$ ipython --no-banner

In [1]: import numpy as np

In [2]: np.set_printoptions(precision=2, suppress=True, linewidth=160, floatmode="fixed")

In [3]: X = np.load("layer9.npy")

In [4]: X
Out[4]: 
array([[1, 0, 0, 0, 0, 0, 0, 0, 0, 0],
       [0, 1, 0, 0, 0, 0, 0, 0, 0, 0],
       [2, 1, 1, 0, 0, 0, 0, 0, 0, 0],
       [3, 1, 2, 1, 0, 0, 0, 0, 0, 0],
       [2, 3, 2, 3, 1, 0, 0, 0, 0, 0],
       [0, 1, 3, 3, 0, 1, 0, 0, 0, 0],
       [3, 3, 0, 1, 3, 2, 1, 0, 0, 0],
       [3, 2, 3, 3, 3, 3, 2, 1, 0, 0],
       [2, 3, 1, 0, 3, 2, 1, 1, 1, 0],
       [3, 2, 0, 2, 1, 2, 2, 2, 3, 1]])

In [5]: # triangular: eigenvalues sit on the diagonal

In [6]: assert X == X.T
ValueError: The truth value of an array with more than one element is ambiguous. Use a.any() or a.all()


In [7]: print((X + X.T) / 2)
[[1.00 0.00 1.00 1.50 1.00 0.00 1.50 1.50 1.00 1.50]
 [0.00 1.00 0.50 0.50 1.50 0.50 1.50 1.00 1.50 1.00]
 [1.00 0.50 1.00 1.00 1.00 1.50 0.00 1.50 0.50 0.00]
 [1.50 0.50 1.00 1.00 1.50 1.50 0.50 1.50 0.00 1.00]
 [1.00 1.50 1.00 1.50 1.00 0.00 1.50 1.50 1.50 0.50]
 [0.00 0.50 1.50 1.50 0.00 1.00 1.00 1.50 1.00 1.00]
 [1.50 1.50 0.00 0.50 1.50 1.00 1.00 1.00 0.50 1.00]
 [1.50 1.00 1.50 1.50 1.50 1.50 1.00 1.00 0.50 1.00]
 [1.00 1.50 0.50 0.00 1.50 1.00 0.50 0.50 1.00 1.50]
 [1.50 1.00 0.00 1.00 0.50 1.00 1.00 1.00 1.50 1.00]]

In [8]: np.trace(X)
Out[8]: np.int64(10)

In [9]: np.allclose(X @ X.T, X.T @ X)
Out[9]: False

In [10]: th = np.radians(45)

In [11]: R = np.eye(10)

In [12]: R[0, 0] = R[9, 9] = np.cos(th)

In [13]: R[0, 9], R[9, 0] = -np.sin(th), np.sin(th)

In [14]: R
Out[14]: 
array([[ 0.71,  0.00,  0.00,  0.00,  0.00,  0.00,  0.00,  0.00,  0.00, -0.71],
       [ 0.00,  1.00,  0.00,  0.00,  0.00,  0.00,  0.00,  0.00,  0.00,  0.00],
       [ 0.00,  0.00,  1.00,  0.00,  0.00,  0.00,  0.00,  0.00,  0.00,  0.00],
       [ 0.00,  0.00,  0.00,  1.00,  0.00,  0.00,  0.00,  0.00,  0.00,  0.00],
       [ 0.00,  0.00,  0.00,  0.00,  1.00,  0.00,  0.00,  0.00,  0.00,  0.00],
       [ 0.00,  0.00,  0.00,  0.00,  0.00,  1.00,  0.00,  0.00,  0.00,  0.00],
       [ 0.00,  0.00,  0.00,  0.00,  0.00,  0.00,  1.00,  0.00,  0.00,  0.00],
       [ 0.00,  0.00,  0.00,  0.00,  0.00,  0.00,  0.00,  1.00,  0.00,  0.00],
       [ 0.00,  0.00,  0.00,  0.00,  0.00,  0.00,  0.00,  0.00,  1.00,  0.00],
       [ 0.71,  0.00,  0.00,  0.00,  0.00,  0.00,  0.00,  0.00,  0.00,  0.71]])

In [15]: M2 = X @ R.T

In [16]: np.linalg.svd(X, compute_uv=False), np.linalg.svd(M2, compute_uv=False)
Out[16]: 
(array([12.94,  5.17,  3.59,  3.30,  2.41,  1.63,  0.67,  0.45,  0.09,  0.01]),
 array([12.94,  5.17,  3.59,  3.30,  2.41,  1.63,  0.67,  0.45,  0.09,  0.01]))

In [17]: np.allclose(X @ X.T, M2 @ M2.T)
Out[17]: True

In [18]: np.abs(M2 - X).max(axis=0)
Out[18]: array([1.59, 0.00, 0.00, 0.00, 0.00, 0.00, 0.00, 0.00, 0.00, 2.12])

In [19]: print(np.allclose(np.linalg.norm(X, axis=1), np.linalg.norm(M2, axis=1)))
True

In [20]: round(np.linalg.det(R), 2), round(float(np.trace(R)), 2)
Out[20]: (np.float64(1.0), 9.41)

In [21]: M2
Out[21]: 
array([[0.71, 0.00, 0.00, 0.00, 0.00, 0.00, 0.00, 0.00, 0.00, 0.71],
       [0.00, 1.00, 0.00, 0.00, 0.00, 0.00, 0.00, 0.00, 0.00, 0.00],
       [1.41, 1.00, 1.00, 0.00, 0.00, 0.00, 0.00, 0.00, 0.00, 1.41],
       [2.12, 1.00, 2.00, 1.00, 0.00, 0.00, 0.00, 0.00, 0.00, 2.12],
       [1.41, 3.00, 2.00, 3.00, 1.00, 0.00, 0.00, 0.00, 0.00, 1.41],
       [0.00, 1.00, 3.00, 3.00, 0.00, 1.00, 0.00, 0.00, 0.00, 0.00],
       [2.12, 3.00, 0.00, 1.00, 3.00, 2.00, 1.00, 0.00, 0.00, 2.12],
       [2.12, 2.00, 3.00, 3.00, 3.00, 3.00, 2.00, 1.00, 0.00, 2.12],
       [1.41, 3.00, 1.00, 0.00, 3.00, 2.00, 1.00, 1.00, 1.00, 1.41],
       [1.41, 2.00, 0.00, 2.00, 1.00, 2.00, 2.00, 2.00, 3.00, 2.83]])

In [22]: print((M2 - M2.T) / 2)
[[ 0.00  0.00 -0.71 -1.06 -0.71  0.00 -1.06 -1.06 -0.71 -0.35]
 [ 0.00  0.00 -0.50 -0.50 -1.50 -0.50 -1.50 -1.00 -1.50 -1.00]
 [ 0.71  0.50  0.00 -1.00 -1.00 -1.50  0.00 -1.50 -0.50  0.71]
 [ 1.06  0.50  1.00  0.00 -1.50 -1.50 -0.50 -1.50  0.00  0.06]
 [ 0.71  1.50  1.00  1.50  0.00  0.00 -1.50 -1.50 -1.50  0.21]
 [ 0.00  0.50  1.50  1.50  0.00  0.00 -1.00 -1.50 -1.00 -1.00]
 [ 1.06  1.50  0.00  0.50  1.50  1.00  0.00 -1.00 -0.50  0.06]
 [ 1.06  1.00  1.50  1.50  1.50  1.50  1.00  0.00 -0.50  0.06]
 [ 0.71  1.50  0.50  0.00  1.50  1.00  0.50  0.50  0.00 -0.79]
 [ 0.35  1.00 -0.71 -0.06 -0.21  1.00 -0.06 -0.06  0.79  0.00]]

In [23]: round(np.trace(M2), 2)
Out[23]: np.float64(11.54)

In [24]: np.sort(np.abs(np.linalg.eigvals(M2)))
Out[24]: array([0.09, 0.20, 0.59, 0.59, 1.00, 1.00, 1.24, 3.85, 3.85, 8.91])

In [25]: (M2 + M2.T) / 2
Out[25]: 
array([[0.71, 0.00, 0.71, 1.06, 0.71, 0.00, 1.06, 1.06, 0.71, 1.06],
       [0.00, 1.00, 0.50, 0.50, 1.50, 0.50, 1.50, 1.00, 1.50, 1.00],
       [0.71, 0.50, 1.00, 1.00, 1.00, 1.50, 0.00, 1.50, 0.50, 0.71],
       [1.06, 0.50, 1.00, 1.00, 1.50, 1.50, 0.50, 1.50, 0.00, 2.06],
       [0.71, 1.50, 1.00, 1.50, 1.00, 0.00, 1.50, 1.50, 1.50, 1.21],
       [0.00, 0.50, 1.50, 1.50, 0.00, 1.00, 1.00, 1.50, 1.00, 1.00],
       [1.06, 1.50, 0.00, 0.50, 1.50, 1.00, 1.00, 1.00, 0.50, 2.06],
       [1.06, 1.00, 1.50, 1.50, 1.50, 1.50, 1.00, 1.00, 0.50, 2.06],
       [0.71, 1.50, 0.50, 0.00, 1.50, 1.00, 0.50, 0.50, 1.00, 2.21],
       [1.06, 1.00, 0.71, 2.06, 1.21, 1.00, 2.06, 2.06, 2.21, 2.83]])

In [26]: X @ X
Out[26]: 
array([[ 1,  0,  0,  0,  0,  0,  0,  0,  0,  0],
       [ 0,  1,  0,  0,  0,  0,  0,  0,  0,  0],
       [ 4,  2,  1,  0,  0,  0,  0,  0,  0,  0],
       [10,  4,  4,  1,  0,  0,  0,  0,  0,  0],
       [17, 11, 10,  6,  1,  0,  0,  0,  0,  0],
       [15,  8, 12,  6,  0,  1,  0,  0,  0,  0],
       [15, 18, 14, 17,  6,  4,  1,  0,  0,  0],
       [33, 28, 27, 26, 12, 10,  4,  1,  0,  0],
       [18, 23, 17, 19, 12,  9,  4,  2,  1,  0],
       [32, 30, 21, 21, 23, 20, 11,  7,  6,  1]])

In [27]: np.linalg.matrix_rank(X - X[0, 0] * np.eye(10))
Out[27]: np.int64(8)

In [28]: print(np.sort(np.linalg.eigvals(X)))
[1.00 1.00 1.00 1.00 1.00 1.00 1.00 1.00 1.00 1.00]

In [29]: M2 = np.array([[1, 3, 1, 0], [0, 3, 2, 2], [1, 3, 3, 3], [0, 1, 3, 1]])

In [30]: A = M2 + M2.T

In [31]: A
Out[31]: 
array([[2, 3, 2, 0],
       [3, 6, 5, 3],
       [2, 5, 6, 6],
       [0, 3, 6, 2]])

In [32]: # equal to its transpose

In [33]: vec = np.array([-2, -7, 9, 3])

In [34]: y = A @ vec

In [35]: coef, lr = np.zeros(4), 1 / np.linalg.norm(A, 2) ** 2

In [36]: for i in range(50):
    ...:     coef -= lr * A.T @ (A @ coef - y)
    ...:     if i % 10 == 0: print(i, round(np.linalg.norm(A @ coef - y), 2))
    ...: 
0 31.28
10 19.36
20 12.09
30 7.65
40 4.95

In [37]: round(float(np.linalg.cond(A)), 2)
Out[37]: 71.37

In [38]: Uu, sigma, Vt = np.linalg.svd(A)

In [39]: print(sigma)
[15.10  3.33  2.64  0.21]

In [40]: np.argmax(sigma[:-1] / (sigma[1:] + 1e-6)) + 1
Out[40]: np.int64(3)

In [41]: M2 = Uu[:, :3] @ np.diag(sigma[:3]) @ Vt[:3]

In [42]: np.round(np.linalg.norm(A - M2) / np.linalg.norm(A), 2)
Out[42]: np.float64(0.01)

In [43]: np.allclose(A, A.T)
Out[43]: True

In [44]: (A + A.T) / 2
Out[44]: 
array([[2.00, 3.00, 2.00, 0.00],
       [3.00, 6.00, 5.00, 3.00],
       [2.00, 5.00, 6.00, 6.00],
       [0.00, 3.00, 6.00, 2.00]])

In [45]: round(float(np.abs(np.linalg.eigvals(A)).max()), 2)
Out[45]: 15.1

In [46]: (A - A.T) / 2
Out[46]: 
array([[0.00, 0.00, 0.00, 0.00],
       [0.00, 0.00, 0.00, 0.00],
       [0.00, 0.00, 0.00, 0.00],
       [0.00, 0.00, 0.00, 0.00]])

In [47]: np.linalg.matrix_power(A, 3)
Out[47]: 
array([[ 198,  473,  516,  330],
       [ 473, 1158, 1291,  849],
       [ 516, 1291, 1466,  984],
       [ 330,  849,  984,  638]])

In [48]: rng = np.random.default_rng(1074)

In [49]: lab = rng.permutation(4)

In [50]: lab
Out[50]: array([3, 2, 0, 1])

In [51]: M2 = A[lab][:, lab]

In [52]: np.sort(np.abs(np.linalg.eigvals(M2)))
Out[52]: array([ 0.21,  2.64,  3.33, 15.10])

In [53]: round(float(np.linalg.det(M2)), 2), round(float(np.linalg.det(A[lab])), 2)
Out[53]: (-28.0, 28.0)

In [54]: np.diag(M2)
Out[54]: array([2, 6, 2, 6])

In [55]: np.allclose(M2, A)
Out[55]: False

In [56]: evals, vecs = np.linalg.eigh(A)

In [57]: vec = np.array([0, -3, -1, -3])

In [58]: np.linalg.eigvalsh(A[1:, 1:])
Out[58]: array([-2.37,  2.00, 14.37])

In [59]: print(vec @ A @ vec)
198

In [60]: vecs * np.maximum(evals, 0) @ vecs.T
Out[60]: 
array([[2.19, 2.98, 1.59, 0.54],
       [2.98, 6.00, 5.03, 2.96],
       [1.59, 5.03, 6.89, 4.82],
       [0.54, 2.96, 4.82, 3.55]])

In [61]: vecs * np.abs(evals) @ vecs.T
Out[61]: 
array([[2.37, 2.97, 1.19, 1.07],
       [2.97, 6.00, 5.07, 2.91],
       [1.19, 5.07, 7.79, 3.64],
       [1.07, 2.91, 3.64, 5.11]])

In [62]: np.abs(A).sum(axis=1).max(), round(np.abs(evals).max(), 2)
Out[62]: (np.int64(19), np.float64(15.1))

In [63]: data = np.array([[0.8, 0.6, 16.0],
    ...:     [1.8, 0.8, -4.0],
    ...:     [-0.4, 0.3, 2.0],
    ...:     [-0.2, 1.0, 10.0],
    ...:     [0.5, -2.0, 32.0],
    ...:     [-0.8, -0.6, 0.0],
    ...:     [-0.4, 0.1, -18.0],
    ...:     [-1.1, -0.2, -28.0],
    ...:     [0.9, -0.6, 0.0],
    ...:     [1.7, 0.2, 16.0]])

In [64]: # column 2 is much longer than the rest

In [65]: basis = data[[7, 3]].astype(float)

In [66]: for _ in range(5):
    ...:     lab = np.linalg.norm(data[:, None] - basis, axis=-1).argmin(axis=1)
    ...:     basis = np.array([data[lab == j].mean(axis=0) for j in range(2)])
    ...: 

In [67]: lab
Out[67]: array([1, 1, 1, 1, 1, 1, 0, 0, 1, 1])

In [68]: basis
Out[68]: 
array([[ -0.75,  -0.05, -23.00],
       [  0.54,  -0.04,   9.00]])

In [69]: print(np.bincount(lab))
[2 8]
